$ python3 -q
>>> import numpy as np
>>> np.set_printoptions(precision=3, suppress=True, linewidth=160)
>>> E = np.loadtxt("mat.csv", delimiter=",")
>>> print(E)
[[0.038 0.077 0.154 0.115 0.077 0.192 0.038 0.038 0.115 0.115 0.038]
 [0.    0.121 0.03  0.061 0.152 0.061 0.121 0.152 0.091 0.091 0.121]
 [0.056 0.    0.167 0.111 0.111 0.139 0.056 0.111 0.111 0.111 0.028]
 [0.    0.038 0.038 0.038 0.115 0.192 0.192 0.077 0.038 0.077 0.192]
 [0.043 0.13  0.174 0.    0.174 0.043 0.174 0.043 0.13  0.043 0.043]
 [0.    0.111 0.    0.    0.167 0.056 0.222 0.056 0.222 0.111 0.056]
 [0.08  0.04  0.16  0.04  0.2   0.04  0.04  0.08  0.04  0.2   0.08 ]
 [0.114 0.    0.114 0.057 0.    0.086 0.114 0.171 0.114 0.086 0.143]
 [0.143 0.143 0.029 0.057 0.057 0.086 0.114 0.114 0.114 0.143 0.   ]
 [0.143 0.    0.    0.    0.143 0.095 0.095 0.143 0.143 0.143 0.095]
 [0.115 0.192 0.077 0.077 0.    0.192 0.038 0.038 0.038 0.192 0.038]]
>>> # rows sum to 1
>>> r0 = np.array([-2, 0, -2, 0, -3, 2, 1, 1, -3, -2, -3])
>>> M2 = E + np.outer(r0, np.eye(11)[2])
>>> print(np.linalg.matrix_rank(np.linalg.inv(M2) - np.linalg.inv(E), tol=1e-8))
1
>>> print(round(np.linalg.det(M2) / np.linalg.det(E), 3), np.round(1 + np.linalg.solve(E, r0)[2], 3))
-3.191 -3.191
>>> r0 = np.array([1, -3])
>>> print(np.convolve(E[3], r0))
[ 0.     0.038 -0.077 -0.077  0.    -0.154 -0.385 -0.5   -0.192 -0.038 -0.038 -0.577]
>>> theta = np.radians(90)
>>> r_ = np.eye(11)
>>> r_[5, 5] = r_[1, 1] = np.cos(theta)
>>> r_[5, 1], r_[1, 5] = -np.sin(theta), np.sin(theta)
>>> print(r_.round(3) + 0)
[[ 1.  0.  0.  0.  0.  0.  0.  0.  0.  0.  0.]
 [ 0.  0.  0.  0.  0.  1.  0.  0.  0.  0.  0.]
 [ 0.  0.  1.  0.  0.  0.  0.  0.  0.  0.  0.]
 [ 0.  0.  0.  1.  0.  0.  0.  0.  0.  0.  0.]
 [ 0.  0.  0.  0.  1.  0.  0.  0.  0.  0.  0.]
 [ 0. -1.  0.  0.  0.  0.  0.  0.  0.  0.  0.]
 [ 0.  0.  0.  0.  0.  0.  1.  0.  0.  0.  0.]
 [ 0.  0.  0.  0.  0.  0.  0.  1.  0.  0.  0.]
 [ 0.  0.  0.  0.  0.  0.  0.  0.  1.  0.  0.]
 [ 0.  0.  0.  0.  0.  0.  0.  0.  0.  1.  0.]
 [ 0.  0.  0.  0.  0.  0.  0.  0.  0.  0.  1.]]
>>> M2 = E @ r_.T
>>> print(np.allclose(E @ E.T, M2 @ M2.T))
True
>>> print(M2.round(3) + 0)
[[ 0.038  0.192  0.154  0.115  0.077 -0.077  0.038  0.038  0.115  0.115  0.038]
 [ 0.     0.061  0.03   0.061  0.152 -0.121  0.121  0.152  0.091  0.091  0.121]
 [ 0.056  0.139  0.167  0.111  0.111  0.     0.056  0.111  0.111  0.111  0.028]
 [ 0.     0.192  0.038  0.038  0.115 -0.038  0.192  0.077  0.038  0.077  0.192]
 [ 0.043  0.043  0.174  0.     0.174 -0.13   0.174  0.043  0.13   0.043  0.043]
 [ 0.     0.056  0.     0.     0.167 -0.111  0.222  0.056  0.222  0.111  0.056]
 [ 0.08   0.04   0.16   0.04   0.2   -0.04   0.04   0.08   0.04   0.2    0.08 ]
 [ 0.114  0.086  0.114  0.057  0.     0.     0.114  0.171  0.114  0.086  0.143]
 [ 0.143  0.086  0.029  0.057  0.057 -0.143  0.114  0.114  0.114  0.143  0.   ]
 [ 0.143  0.095  0.     0.     0.143  0.     0.095  0.143  0.143  0.143  0.095]
 [ 0.115  0.192  0.077  0.077  0.    -0.192  0.038  0.038  0.038  0.192  0.038]]
>>> rng = np.random.default_rng(32)
>>> labels = rng.permutation(11)
>>> print(labels)
[ 9  7  5  1  2  0  4 10  6  8  3]
>>> M2 = E[labels][:, labels]
>>> print(np.diag(M2))
[0.143 0.171 0.056 0.121 0.167 0.038 0.174 0.038 0.04  0.114 0.038]
>>> print(np.round(np.trace(M2), 3))
1.101
>>> print(np.allclose(M2, E))
False
>>> print(M2)
[[0.143 0.143 0.095 0.    0.    0.143 0.143 0.095 0.095 0.143 0.   ]
 [0.086 0.171 0.086 0.    0.114 0.114 0.    0.143 0.114 0.114 0.057]
 [0.111 0.056 0.056 0.111 0.    0.    0.167 0.056 0.222 0.222 0.   ]
 [0.091 0.152 0.061 0.121 0.03  0.    0.152 0.121 0.121 0.091 0.061]
 [0.111 0.111 0.139 0.    0.167 0.056 0.111 0.028 0.056 0.111 0.111]
 [0.115 0.038 0.192 0.077 0.154 0.038 0.077 0.038 0.038 0.115 0.115]
 [0.043 0.043 0.043 0.13  0.174 0.043 0.174 0.043 0.174 0.13  0.   ]
 [0.192 0.038 0.192 0.192 0.077 0.115 0.    0.038 0.038 0.038 0.077]
 [0.2   0.08  0.04  0.04  0.16  0.08  0.2   0.08  0.04  0.04  0.04 ]
 [0.143 0.114 0.086 0.143 0.029 0.143 0.057 0.    0.114 0.114 0.057]
 [0.077 0.077 0.192 0.038 0.038 0.    0.115 0.192 0.192 0.038 0.038]]
>>> M = np.loadtxt("case12.csv", delimiter=",")
>>> print(M)
[[  1.   2.   1.   2.]
 [ -4.  -8.  -4.  -8.]
 [ -7. -14.  -7. -14.]
 [ -4.  -8.  -4.  -8.]
 [ -7. -14.  -7. -14.]
 [  2.   4.   2.   4.]
 [  4.   8.   4.   8.]]
>>> t3 = np.stack([M, 5 * M, M[::-1]])
>>> print(t3.shape)
(3, 7, 4)
>>> print(t3.sum(axis=0))
[[ 10.  20.  10.  20.]
 [-22. -44. -22. -44.]
 [-49. -98. -49. -98.]
 [-28. -56. -28. -56.]
 [-49. -98. -49. -98.]
 [  8.  16.   8.  16.]
 [ 25.  50.  25.  50.]]
>>> left, sv, Vh = np.linalg.svd(M)
>>> print(np.argmax(sv[:-1] / (sv[1:] + 1e-6)) + 1)
1
>>> M2 = left[:, :1] @ np.diag(sv[:1]) @ Vh[:1]
>>> print(np.linalg.matrix_rank(M, rtol=0.05))
1
>>> print(round(np.linalg.norm(M - M2) / np.linalg.norm(M), 3))
0.0
>>> print(np.linalg.matrix_rank(M2))
1
>>> print(M2)
[[  1.   2.   1.   2.]
 [ -4.  -8.  -4.  -8.]
 [ -7. -14.  -7. -14.]
 [ -4.  -8.  -4.  -8.]
 [ -7. -14.  -7. -14.]
 [  2.   4.   2.   4.]
 [  4.   8.   4.   8.]]
>>> print(np.round(np.abs(M - M2).max(), 3))
0.0
>>> print(round(np.linalg.norm(M - M2, 2), 3), round(sv[1], 3))
0.0 0.0
>>> r = np.linalg.matrix_rank(M)
>>> print(r)
1
>>> N = np.linalg.svd(M)[2][r:].T
>>> print(np.round(M @ N, 3) + 0)
[[0. 0. 0.]
 [0. 0. 0.]
 [0. 0. 0.]
 [0. 0. 0.]
 [0. 0. 0.]
 [0. 0. 0.]
 [0. 0. 0.]]
>>> print([int(np.linalg.matrix_rank(M[:, :j + 1])) for j in range(4)])
[1, 1, 1, 1]
>>> print([int(np.linalg.matrix_rank(np.delete(M, i, axis=0))) for i in range(7)])
[1, 1, 1, 1, 1, 1, 1]
>>> print(N.shape)
(4, 3)
>>> feats = np.load("data.npy")
>>> print(feats)
[[-3  2  0 -1 -3]
 [ 0 -2  2 -1  3]
 [ 0  0 -1 -1 -1]
 [ 0  0  0 -2  1]
 [ 0  0  0  0 -3]]
>>> M2 = feats / np.sqrt((feats ** 2).mean(axis=1, keepdims=True))
>>> print(feats - feats.mean(axis=1, keepdims=True))
[[-2.   3.   1.   0.  -2. ]
 [-0.4 -2.4  1.6 -1.4  2.6]
 [ 0.6  0.6 -0.4 -0.4 -0.4]
 [ 0.2  0.2  0.2 -1.8  1.2]
 [ 0.6  0.6  0.6  0.6 -2.4]]
>>> print(np.linalg.matrix_rank(M2) == np.linalg.matrix_rank(feats))
True
>>> print(np.linalg.norm(M2, axis=1))
[2.236 2.236 2.236 2.236 2.236]
>>> print(np.linalg.matrix_rank(feats - feats.mean(axis=1, keepdims=True)))
4
>>> vals, vecs = np.linalg.eig(feats)
>>> print(np.sort(np.linalg.eigvals(np.linalg.inv(feats))))
[-1.    -0.5   -0.5   -0.333 -0.333]
>>> print(np.sort(np.linalg.eigvals(feats @ feats)))
[1. 4. 4. 9. 9.]
>>> print(np.sort(np.linalg.eigvals(feats.T)))
[-3. -3. -2. -2. -1.]
>>> print(vals)
[-3. -2. -1. -2. -3.]
>>> print(np.prod(vals))
-36.0
>>> M2 = feats / np.linalg.norm(feats, axis=1, keepdims=True)
>>> C2 = M2 @ M2.T
>>> print(round(float(np.degrees(np.arccos(np.clip(C2[0, 2], -1, 1)))), 3))
61.214
>>> print((np.abs(C2) > 0.9).astype(int))
[[1 0 0 0 0]
 [0 1 0 0 0]
 [0 0 1 0 0]
 [0 0 0 1 0]
 [0 0 0 0 1]]
>>> print(C2)
[[ 1.    -0.59   0.482 -0.093  0.626]
 [-0.59   1.    -0.544  0.527 -0.707]
 [ 0.482 -0.544  1.     0.258  0.577]
 [-0.093  0.527  0.258  1.    -0.447]
 [ 0.626 -0.707  0.577 -0.447  1.   ]]
>>> print(C2[0])
[ 1.    -0.59   0.482 -0.093  0.626]
>>> print(np.argwhere(np.triu(np.abs(C2) > 0.95, 1)))
[]
>>> t3 = np.stack([feats, 5 * feats, feats[::-1]])
>>> print(np.linalg.norm(t3, axis=(1, 2)))
[ 7.616 38.079  7.616]
>>> print((t3 @ feats.T).shape)
(3, 5, 5)
>>> print(t3.sum(axis=0))
[[-18  12   0  -6 -21]
 [  0 -12  12  -8  19]
 [  0   0  -7  -7  -7]
 [  0  -2   2 -13   9]
 [ -3   2   0  -1 -21]]
>>> print([int(np.linalg.matrix_rank(np.linalg.matrix_power(feats, p))) for p in range(1, 6)])
[5, 5, 5, 5, 5]
>>> print(feats @ feats)
[[  9 -10   4   3  23]
 [  0   4  -6   2 -18]
 [  0   0   1   3   3]
 [  0   0   0   4  -5]
 [  0   0   0   0   9]]
>>> print(np.sort(np.linalg.eigvals(feats)))
[-3. -3. -2. -2. -1.]
>>> print(np.linalg.matrix_rank(feats - feats[0, 0] * np.eye(5)))
4
>>> K = np.arange(49).reshape(7, 7) + 2
>>> print(K)
[[ 2  3  4  5  6  7  8]
 [ 9 10 11 12 13 14 15]
 [16 17 18 19 20 21 22]
 [23 24 25 26 27 28 29]
 [30 31 32 33 34 35 36]
 [37 38 39 40 41 42 43]
 [44 45 46 47 48 49 50]]
>>> # rank 2
>>> print((K + K.T) / 2)
[[ 2.  6. 10. 14. 18. 22. 26.]
 [ 6. 10. 14. 18. 22. 26. 30.]
 [10. 14. 18. 22. 26. 30. 34.]
 [14. 18. 22. 26. 30. 34. 38.]
 [18. 22. 26. 30. 34. 38. 42.]
 [22. 26. 30. 34. 38. 42. 46.]
 [26. 30. 34. 38. 42. 46. 50.]]
>>> print((K - K.T) / 2)
[[  0.  -3.  -6.  -9. -12. -15. -18.]
 [  3.   0.  -3.  -6.  -9. -12. -15.]
 [  6.   3.   0.  -3.  -6.  -9. -12.]
 [  9.   6.   3.   0.  -3.  -6.  -9.]
 [ 12.   9.   6.   3.   0.  -3.  -6.]
 [ 15.  12.   9.   6.   3.   0.  -3.]
 [ 18.  15.  12.   9.   6.   3.   0.]]
>>> print(np.round(np.sort(np.abs(np.linalg.eigvals(K))), 3) + 0)
[  0.     0.     0.     0.     0.     7.25 189.25]
>>> M2 = K + rng.integers(-2, 3, (7, 2)) @ rng.integers(-2, 3, (2, 7))
>>> print(M2)
[[ 0  4  0  7  6  6 10]
 [ 5 12  7 16 11 12 17]
 [16 17 14 19 22 21 24]
 [25 23 25 24 29 29 29]
 [30 31 28 33 36 35 38]
 [35 39 37 42 40 41 44]
 [40 47 44 51 45 47 51]]
>>> print(M2 - K)
[[-2  1 -4  2  0 -1  2]
 [-4  2 -4  4 -2 -2  2]
 [ 0  0 -4  0  2  0  2]
 [ 2 -1  0 -2  2  1  0]
 [ 0  0 -4  0  2  0  2]
 [-2  1 -2  2 -1 -1  1]
 [-4  2 -2  4 -3 -2  1]]
>>> x = np.array([-3, -1, 2, 3, -2, 2, -1])
>>> h1 = np.maximum(K @ x, 0)
>>> print(np.tanh(K @ x))
[1. 1. 1. 1. 1. 1. 1.]
>>> print(np.maximum(K @ x, 0) - np.maximum(-K @ x, 0))
[8 8 8 8 8 8 8]
>>> print(h1)
[8 8 8 8 8 8 8]
>>> print(K.T @ h1)
[1288 1344 1400 1456 1512 1568 1624]
>>> print(np.flatnonzero(h1 > 1e-9))
[0 1 2 3 4 5 6]
